In [1]: import numpy as np

In [2]: from numpy import linalg as LA

In [3]: np.set_printoptions(precision=2, suppress=True, linewidth=100)

In [4]: A = np.loadtxt("layer17.csv", delimiter=",")

In [5]: A
Out[5]: 
array([[-1.9 , -0.2 ,  0.  , -0.2 ,  1.6 ,  1.  ],
       [ 0.89, -0.26, -0.36, -0.09,  1.76, -0.33],
       [ 0.8 , -0.2 , -0.4 , -0.1 ,  1.8 , -0.3 ],
       [-1.  ,  0.1 ,  0.5 , -2.  ,  0.9 , -0.4 ]])

In [6]: [round(float(x), 2) for x in LA.svd(A, compute_uv=False)[:3]]
Out[6]: [3.36, 2.68, 1.84]

In [7]: round(LA.norm(A, 2) / LA.norm(A), 2)
Out[7]: np.float64(0.72)

In [8]: np.argsort(-LA.norm(A, axis=0).round(6), kind="stable")[:3]
Out[8]: array([4, 0, 3])

In [9]: left, sv, vt = LA.svd(A)

In [10]: np.argmax(sv[:-1] / (sv[1:] + 1e-6)) + 1
Out[10]: np.int64(3)

In [11]: other = left[:, :3] @ np.diag(sv[:3]) @ vt[:3]

In [12]: LA.matrix_rank(other)
Out[12]: np.int64(3)

In [13]: round(np.abs(A - other).max(), 2)
Out[13]: np.float64(0.03)

In [14]: round(LA.norm(A - other) / LA.norm(A), 2)
Out[14]: np.float64(0.01)

In [15]: other = A / np.sqrt((A ** 2).mean(axis=1, keepdims=True))

In [16]: other[1]
Out[16]: array([ 1.06, -0.31, -0.43, -0.11,  2.1 , -0.39])

In [17]: LA.matrix_rank(A - A.mean(axis=1, keepdims=True))
Out[17]: np.int64(4)

In [18]: np.diff(A, axis=0)
Out[18]: 
array([[ 2.79, -0.06, -0.36,  0.11,  0.16, -1.33],
       [-0.09,  0.06, -0.04, -0.01,  0.04,  0.03],
       [-1.8 ,  0.3 ,  0.9 , -1.9 , -0.9 , -0.1 ]])

In [19]: LA.matrix_rank(A)
Out[19]: np.int64(4)

In [20]: A - A[0]
Out[20]: 
array([[ 0.  ,  0.  ,  0.  ,  0.  ,  0.  ,  0.  ],
       [ 2.79, -0.06, -0.36,  0.11,  0.16, -1.33],
       [ 2.7 ,  0.  , -0.4 ,  0.1 ,  0.2 , -1.3 ],
       [ 0.9 ,  0.3 ,  0.5 , -1.8 , -0.7 , -1.4 ]])

In [21]: np.unravel_index(np.abs(A).argmax(), A.shape)
Out[21]: (np.int64(3), np.int64(3))

In [22]: A.sum(axis=1)
Out[22]: array([ 0.3 ,  1.61,  1.6 , -1.9 ])

In [23]: np.abs(A).max()
Out[23]: np.float64(2.0)

In [24]: LA.svd(A, compute_uv=False)
Out[24]: array([3.36, 2.68, 1.84, 0.06])

In [25]: x = np.array([0, -1, 3, -1, 0, 1])

In [26]: np.sign((A @ x).round(6))
Out[26]: array([ 1., -1., -1.,  1.])

In [27]: A @ (2 * x)
Out[27]: array([ 2.8 , -2.12, -2.4 ,  6.  ])

In [28]: A @ np.ones(6)
Out[28]: array([ 0.3 ,  1.61,  1.6 , -1.9 ])

In [29]: A * x
Out[29]: 
array([[-0.  ,  0.2 ,  0.  ,  0.2 ,  0.  ,  1.  ],
       [ 0.  ,  0.26, -1.08,  0.09,  0.  , -0.33],
       [ 0.  ,  0.2 , -1.2 ,  0.1 ,  0.  , -0.3 ],
       [-0.  , -0.1 ,  1.5 ,  2.  ,  0.  , -0.4 ]])

In [30]: M = np.loadtxt("data.csv", delimiter=",")

In [31]: M
Out[31]: 
array([[ 0.8 , -1.6 , -2.5 , -4.81],
       [ 0.  , -0.4 , -0.5 , -1.15],
       [-0.5 ,  1.3 ,  0.6 ,  3.9 ],
       [ 0.9 ,  0.2 , -0.1 ,  0.57],
       [ 0.2 , -1.8 , -0.3 , -5.42],
       [ 0.2 , -1.3 ,  0.7 , -3.9 ],
       [ 1.1 , -0.4 ,  0.8 , -1.17],
       [ 1.1 ,  0.8 , -0.5 ,  2.37],
       [ 1.7 ,  0.2 , -0.2 ,  0.61],
       [-0.5 , -2.6 , -1.6 , -7.85],
       [-1.4 , -0.5 ,  0.7 , -1.43],
       [ 0.1 , -1.5 , -1.2 , -4.51],
       [-1.5 , -0.1 ,  0.8 , -0.32],
       [-0.8 ,  0.2 ,  2.2 ,  0.61],
       [ 0.1 ,  1.2 , -0.8 ,  3.52],
       [ 1.1 , -0.6 ,  0.5 , -1.79],
       [ 1.3 ,  0.  ,  0.1 ,  0.  ],
       [ 0.5 , -0.9 ,  0.4 , -2.6 ]])

In [32]: cen = (M - M.mean(axis=0)) / M.std(axis=0)

In [33]: np.argwhere(np.abs(cen) > 2)
Out[33]: 
array([[ 0,  2],
       [ 9,  1],
       [ 9,  3],
       [13,  2]])

In [34]: coef = LA.lstsq(np.delete(cen, 3, axis=1), cen[:, 3])[0]

In [35]: coef.round(2) + 0
Out[35]: array([0.  , 1.  , 0.01])

In [36]: cen = M - M.mean(axis=0)

In [37]: V = LA.svd(cen)[2][:3]

In [38]: other = cen - cen @ V.T @ V

In [39]: np.round(other.std(axis=0), 2) + 0
Out[39]: array([0.  , 0.01, 0.  , 0.  ])

In [40]: round(LA.norm(other) / LA.norm(cen), 2)
Out[40]: np.float64(0.0)

In [41]: K = np.loadtxt("sample15.csv", delimiter=",")

In [42]: K
Out[42]: 
array([[  7.41,   8.58,   5.21,   1.85,   5.56, -10.68],
       [ 11.42,   2.26,   1.47,   1.95,   0.07,   1.58],
       [  5.16,   0.14,   0.16,   1.24, -11.6 ,  -9.  ]])

In [43]: gram = K.T @ K

In [44]: np.round(LA.eigvalsh(gram)[::-1], 2) + 0
Out[44]: array([399.91, 195.94,  95.97,   0.  ,   0.  ,   0.  ])

In [45]: np.round(np.trace(gram), 2), round((K ** 2).sum(), 2)
Out[45]: (np.float64(691.82), np.float64(691.82))

In [46]: LA.svd(K, compute_uv=False) ** 2
Out[46]: array([399.91, 195.94,  95.97])

In [47]: np.allclose(gram, gram.T)
Out[47]: True

In [48]: def softmax(z):
    ...:     e = np.exp(z - z.max(axis=-1, keepdims=True))
    ...:     return e / e.sum(axis=-1, keepdims=True)
    ...: 

In [49]: np.round(softmax(K[0]), 2) + 0
Out[49]: array([0.22, 0.72, 0.02, 0.  , 0.03, 0.  ])

In [50]: np.round(softmax(K[0] + 4), 2) + 0
Out[50]: array([0.22, 0.72, 0.02, 0.  , 0.03, 0.  ])

In [51]: S = K @ K.T / np.sqrt(6)

In [52]: np.round(softmax(S), 2) + 0
Out[52]: 
array([[1., 0., 0.],
       [0., 1., 0.],
       [0., 0., 1.]])

In [53]: np.round(softmax(S + np.triu(np.full(S.shape, -np.inf), 1)), 2) + 0
Out[53]: 
array([[1., 0., 0.],
       [0., 1., 0.],
       [0., 0., 1.]])

In [54]: th = np.radians(60)

In [55]: r_ = np.eye(6)

In [56]: r_[5, 5] = r_[1, 1] = np.cos(th)

In [57]: r_[5, 1], r_[1, 5] = -np.sin(th), np.sin(th)

In [58]: r_
Out[58]: 
array([[ 1.  ,  0.  ,  0.  ,  0.  ,  0.  ,  0.  ],
       [ 0.  ,  0.5 ,  0.  ,  0.  ,  0.  ,  0.87],
       [ 0.  ,  0.  ,  1.  ,  0.  ,  0.  ,  0.  ],
       [ 0.  ,  0.  ,  0.  ,  1.  ,  0.  ,  0.  ],
       [ 0.  ,  0.  ,  0.  ,  0.  ,  1.  ,  0.  ],
       [ 0.  , -0.87,  0.  ,  0.  ,  0.  ,  0.5 ]])

In [59]: other = K @ r_.T

In [60]: np.abs(other - K).max(axis=0)
Out[60]: array([ 0.  , 13.54,  0.  ,  0.  ,  0.  ,  4.38])

In [61]: LA.svd(K, compute_uv=False), LA.svd(other, compute_uv=False)
Out[61]: (array([20. , 14. ,  9.8]), array([20. , 14. ,  9.8]))

In [62]: round(float(LA.det(r_)), 2), np.trace(r_)
Out[62]: (1.0, np.float64(5.0))
